>>> import numpy as np
>>> import numpy.linalg as la
>>> np.set_printoptions(precision=2, suppress=True, linewidth=120)
>>> X = np.loadtxt("sample5.csv", delimiter=",")
>>> X
array([[ 0.5 , -0.21, -0.21,  0.21,  0.78],
       [-0.21,  0.91, -0.09,  0.09,  0.34],
       [-0.21, -0.09,  0.91,  0.09,  0.34],
       [ 0.21,  0.09,  0.09,  0.91, -0.34],
       [ 0.78,  0.34,  0.34, -0.34, -0.23]])
>>> gram = X.T @ X
>>> np.allclose(gram, gram.T)
True
>>> np.trace(gram), (X ** 2).sum()
(np.float64(5.0), np.float64(5.0))
>>> la.matrix_rank(gram)
np.int64(5)
>>> (X @ X.T).shape
(5, 5)
>>> vec = np.array([3, 1, 2, 0, 3])
>>> np.round(la.det(X), 2)
np.float64(-1.0)
>>> round(float(la.norm(vec)), 2), np.round(la.norm(X @ vec), 2)
(4.8, np.float64(4.8))
>>> np.sort(np.abs(np.degrees(np.angle(la.eigvals(X)))))
array([  0.,   0.,   0.,   0., 180.])
>>> la.norm(X, axis=0)
array([1., 1., 1., 1., 1.])
>>> la.pinv(X)
array([[ 0.5 , -0.21, -0.21,  0.21,  0.78],
       [-0.21,  0.91, -0.09,  0.09,  0.34],
       [-0.21, -0.09,  0.91,  0.09,  0.34],
       [ 0.21,  0.09,  0.09,  0.91, -0.34],
       [ 0.78,  0.34,  0.34, -0.34, -0.23]])
>>> w, vecs = la.eig(X)
>>> w
array([ 1., -1.,  1.,  1.,  1.])
>>> np.sort(la.eigvals(la.inv(X)))
array([-1.,  1.,  1.,  1.,  1.])
>>> round(np.prod(w), 2)
np.float64(-1.0)
>>> Uu, s, Vh = la.svd(X, full_matrices=False)
>>> Uu.shape, s.shape, Vh.shape
((5, 5), (5,), (5, 5))
>>> np.round(Uu.T @ Uu, 2) + 0
array([[1., 0., 0., 0., 0.],
       [0., 1., 0., 0., 0.],
       [0., 0., 1., 0., 0.],
       [0., 0., 0., 1., 0.],
       [0., 0., 0., 0., 1.]])
>>> s / s[0]
array([1., 1., 1., 1., 1.])
>>> np.round(Uu.T @ X @ Vh.T, 2) + 0
array([[1., 0., 0., 0., 0.],
       [0., 1., 0., 0., 0.],
       [0., 0., 1., 0., 0.],
       [0., 0., 0., 1., 0.],
       [0., 0., 0., 0., 1.]])
>>> F = np.load("mat.npy")
>>> F
array([[-3.02,  1.98,  1.  ],
       [-2.97,  2.05,  0.99],
       [-3.02,  2.  ,  1.  ],
       [-2.99,  2.02,  1.03],
       [-2.97,  1.99,  0.97],
       [-3.01,  1.99,  0.99],
       [ 0.97, -0.99, -2.  ],
       [ 0.99, -1.  , -1.97],
       [ 1.02, -0.99, -1.99],
       [ 1.01, -1.01, -1.99],
       [ 0.97, -1.01, -2.  ],
       [ 0.99, -1.01, -1.98],
       [-0.03, -3.02,  1.99],
       [-0.04, -3.  ,  2.04],
       [ 0.  , -2.98,  2.01],
       [-0.02, -3.  ,  1.99],
       [ 0.02, -2.99,  2.02],
       [ 0.03, -2.97,  2.  ]])
>>> Ac = F - F.mean(axis=1)
Traceback (most recent call last):
  File "<python-input-27>", line 1, in <module>
    Ac = F - F.mean(axis=1)
         ~~^~~~~~~~~~~~~~~~
ValueError: operands could not be broadcast together with shapes (18,3) (18,) 
>>> Ac = F - F.mean(axis=0)
>>> Uu, s, Vh = la.svd(Ac, full_matrices=False)
>>> Vh[0] * np.sign(Vh[0, np.abs(Vh[0]).argmax()])
array([-0.64,  0.75,  0.16])
>>> np.round(Ac.mean(axis=0), 2) + 0
array([0., 0., 0.])
>>> np.round((s ** 2).sum() ** 2 / (s ** 4).sum(), 2)
np.float64(1.83)
>>> W0 = np.load("a.npy")
>>> W0
array([[0, 0, 0],
       [0, 0, 1],
       [0, 1, 0]])
>>> W0[:, 1] @ W0[:, 0]
np.int64(0)
>>> W0 @ W0.T
array([[0, 0, 0],
       [0, 1, 0],
       [0, 0, 1]])
>>> la.svd(W0, compute_uv=False)
array([1., 1., 0.])
